$ python3 -q
>>> import numpy as np
>>> np.set_printoptions(precision=2, suppress=True, linewidth=140, floatmode="fixed")
>>> def rnd(a):
...     return np.round(a, 2) + 0
... 
>>> E = np.load("dump.npy")
>>> E
array([[1, 2, 0],
       [0, 0, 0],
       [0, 0, 3]])
>>> # triangular, det is the product of the diagonal
>>> np.abs(np.diag(np.linalg.qr(E)[1])) > 1e-9
array([ True, False,  True])
>>> np.unique(E.round(6), axis=0).shape
(3, 3)
>>> rnd(np.trace(np.linalg.pinv(E) @ E))
np.float64(2.0)
>>> rnd(E @ np.linalg.pinv(E) @ E)
array([[1.00, 2.00, 0.00],
       [0.00, 0.00, 0.00],
       [0.00, 0.00, 3.00]])
>>> np.allclose(E[:-1].T @ np.linalg.lstsq(E[:-1].T, E[-1])[0], E[-1])
False
>>> rnd(np.sort(np.linalg.eigvals(E)))
array([0.00, 1.00, 3.00])
>>> np.prod(np.diag(E)), rnd(np.linalg.det(E))
(np.int64(0), np.float64(0.0))
>>> [int(np.linalg.matrix_rank(np.linalg.matrix_power(E, p))) for p in range(1, 4)]
[2, 2, 2]
>>> rk = np.linalg.matrix_rank(E)
>>> rk
np.int64(2)
>>> N = np.linalg.svd(E)[2][rk:].T
>>> E @ N
array([[0.00],
       [0.00],
       [0.00]])
>>> np.linalg.matrix_rank(E.T @ E), np.linalg.matrix_rank(E @ E.T)
(np.int64(2), np.int64(2))
>>> [int(np.linalg.matrix_rank(np.delete(E, i, axis=0))) for i in range(3)]
[1, 2, 1]
>>> Uu, sv, VT = np.linalg.svd(E)
>>> evecs = VT[:(sv > 1e-8).sum()]
>>> rng = np.random.default_rng(38589)
>>> x0 = E[0] + -3 * E[1] + rng.integers(2) * np.eye(3)[0]
>>> x0
array([2.00, 2.00, 0.00])
>>> rnd(evecs.T @ evecs)
array([[0.20, 0.40, 0.00],
       [0.40, 0.80, 0.00],
       [0.00, 0.00, 1.00]])
>>> rnd(np.diag(evecs.T @ evecs))
array([0.20, 0.80, 1.00])
>>> rnd(np.linalg.norm(x0 - evecs.T @ evecs @ x0))
np.float64(0.89)
>>> Uu, sv, VT = np.linalg.svd(E)
>>> np.argmax(sv[:-1] / (sv[1:] + 1e-6)) + 1
np.int64(2)
>>> B = Uu[:, :2] @ np.diag(sv[:2]) @ VT[:2]
>>> rnd(np.abs(E - B).max())
np.float64(0.0)
>>> np.linalg.matrix_rank(B)
np.int64(2)
>>> rnd(np.linalg.norm(E - B) / np.linalg.norm(E))
np.float64(0.0)
>>> rnd(B)
array([[1.00, 2.00, 0.00],
       [0.00, 0.00, 0.00],
       [0.00, 0.00, 3.00]])
>>> J = np.load("data.npy")
>>> J
array([[ -0.90,  -0.80,   1.00],
       [  1.10,  -1.30,  -0.10],
       [ -0.50,   0.20,  -1.20],
       [ -0.30,  -0.90,   0.90],
       [  0.20,   1.20,  -0.70],
       [ -1.10,  -0.60,   0.80],
       [  1.70,   0.40,   0.40],
       [ -0.70,  -0.30,  -0.10],
       [ -0.30,   0.40,  -0.20],
       [ -1.30,   0.20,   0.70],
       [ -1.50,   2.00,  -0.70],
       [  1.20,   0.60,   0.00],
       [ -0.90,  -0.90,   0.70],
       [  2.00, -20.00, -16.00],
       [  0.00,  -0.20,  -0.50],
       [  1.00,  -1.90,  -1.10],
       [ -0.70,   0.60,  -1.70],
       [  0.30,  -0.20,   0.00],
       [ -1.20,  -1.20,  -0.30],
       [  1.20,  -0.50,   0.40],
       [ -0.20,   0.20,  -0.30],
       [ -0.80,  -0.90,  -1.00],
       [  1.00,   0.20,   1.00],
       [  0.40,   0.00,   0.60],
       [ -0.20,   0.70,   3.40],
       [ -0.80,  -0.40,   0.80],
       [  0.00,   0.40,   0.70]])
>>> G = np.cov(J, rowvar=False)
>>> rnd(G)
array([[ 0.93, -1.62, -1.24],
       [-1.62, 15.32, 11.89],
       [-1.24, 11.89, 10.62]])
>>> rnd(np.corrcoef(J.T))
array([[ 1.00, -0.43, -0.39],
       [-0.43,  1.00,  0.93],
       [-0.39,  0.93,  1.00]])
>>> np.argsort(-J.std(axis=0).round(6), kind="stable")
array([1, 2, 0])
>>> np.argwhere(np.triu(np.abs(np.corrcoef(J.T)) > 0.8, 1))
array([[1, 2]])
>>> rnd(np.corrcoef(J[:, 0], J[:, 2])[0, 1])
np.float64(-0.39)
>>> rnd(J.std(axis=0))
array([0.95, 3.84, 3.20])
>>> t3 = np.stack([J, 5 * J, J[::-1]])
>>> np.linalg.matrix_rank(t3)
array([3, 3, 3])
>>> np.linalg.matrix_rank(t3.reshape(3, -1))
np.int64(2)
>>> (t3 @ J.T).shape
(3, 27, 27)
>>> t3.shape
(3, 27, 3)
>>> rnd(np.einsum("bij,cij->bc", t3, t3))
array([[  724.10,  3620.50,   657.22],
       [ 3620.50, 18102.50,  3286.10],
       [  657.22,  3286.10,   724.10]])
>>> f = np.array([2, -2, -1])
>>> np.correlate(J[3], J[12], "full")
array([-0.21, -0.36,  1.71,  0.00, -0.81])
>>> sv = 5 * 0.9 ** np.arange(3)
>>> O, _ = np.linalg.qr(np.array([[-1.2, 0.6, 0.3], [2.5, -1.1, -1.5], [-1.4, -1.2, -0.6]]))
>>> data = rng.normal(size=(12, 3)) * sv @ O
>>> rnd(data)
array([[  3.17,  -2.79, -10.00],
       [ -1.88,   0.21,  -4.44],
       [  0.33,  -0.46,   6.58],
       [  7.69,   1.90,   2.01],
       [  3.45,  -6.47,   2.78],
       [ -4.55,   0.80,   6.13],
       [ -7.81,   7.18,  -0.53],
       [ -6.22,   1.84,   8.87],
       [  0.05,  -6.77,   0.63],
       [ -2.17,  -2.66,   2.16],
       [  3.86,  -7.45,  -2.25],
       [ -0.73,  -6.40,  -5.03]])
>>> x0 = np.array([1, -3, 0])
>>> y = data @ x0
>>> rnd(np.linalg.lstsq(data, y)[0])
array([ 1.00, -3.00,  0.00])
>>> try:
...     np.linalg.solve(data, y)
... except np.linalg.LinAlgError as e:
...     print("failed:", e)
... 
failed: Last 2 dimensions of the array must be square
>>> rnd(np.linalg.pinv(data) @ data)
array([[1.00, 0.00, 0.00],
       [0.00, 1.00, 0.00],
       [0.00, 0.00, 1.00]])
>>> rnd(np.linalg.solve(data.T @ data, data.T @ y))
array([ 1.00, -3.00,  0.00])
>>> rnd(y)
array([ 11.55,  -2.50,   1.72,   2.00,  22.86,  -6.96, -29.36, -11.74,  20.37,   5.80,  26.20,  18.47])
>>> y = y + 0.05 * rng.normal(size=12)
>>> rnd(y)
array([ 11.57,  -2.47,   1.63,   1.92,  22.80,  -6.98, -29.37, -11.77,  20.48,   5.82,  26.13,  18.46])
>>> coef, *_ = np.linalg.lstsq(data, y)
>>> coef.round()
array([ 1.00, -3.00, -0.00])
>>> rnd(coef)
array([ 0.99, -3.00, -0.01])
>>> np.unravel_index(np.abs(data).argmax(), data.shape)
(np.int64(0), np.int64(2))
>>> np.linalg.matrix_rank(data)
np.int64(3)
>>> rnd(data.sum(axis=1))
array([ -9.63,  -6.11,   6.45,  11.60,  -0.25,   2.38,  -1.16,   4.49,  -6.09,  -2.66,  -5.84, -12.15])
>>> rnd(np.linalg.svd(data, compute_uv=False))
array([21.10, 15.32, 11.42])
>>> np.zeros(12, 3)
Traceback (most recent call last):
  File "<python-input-72>", line 1, in <module>
    np.zeros(12, 3)
    ~~~~~~~~^^^^^^^
TypeError: Cannot interpret '3' as a data type
>>> rnd(np.linalg.norm(data))
np.float64(28.47)
>>> data[12]
Traceback (most recent call last):
  File "<python-input-74>", line 1, in <module>
    data[12]
    ~~~~^^^^
IndexError: index 12 is out of bounds for axis 0 with size 12
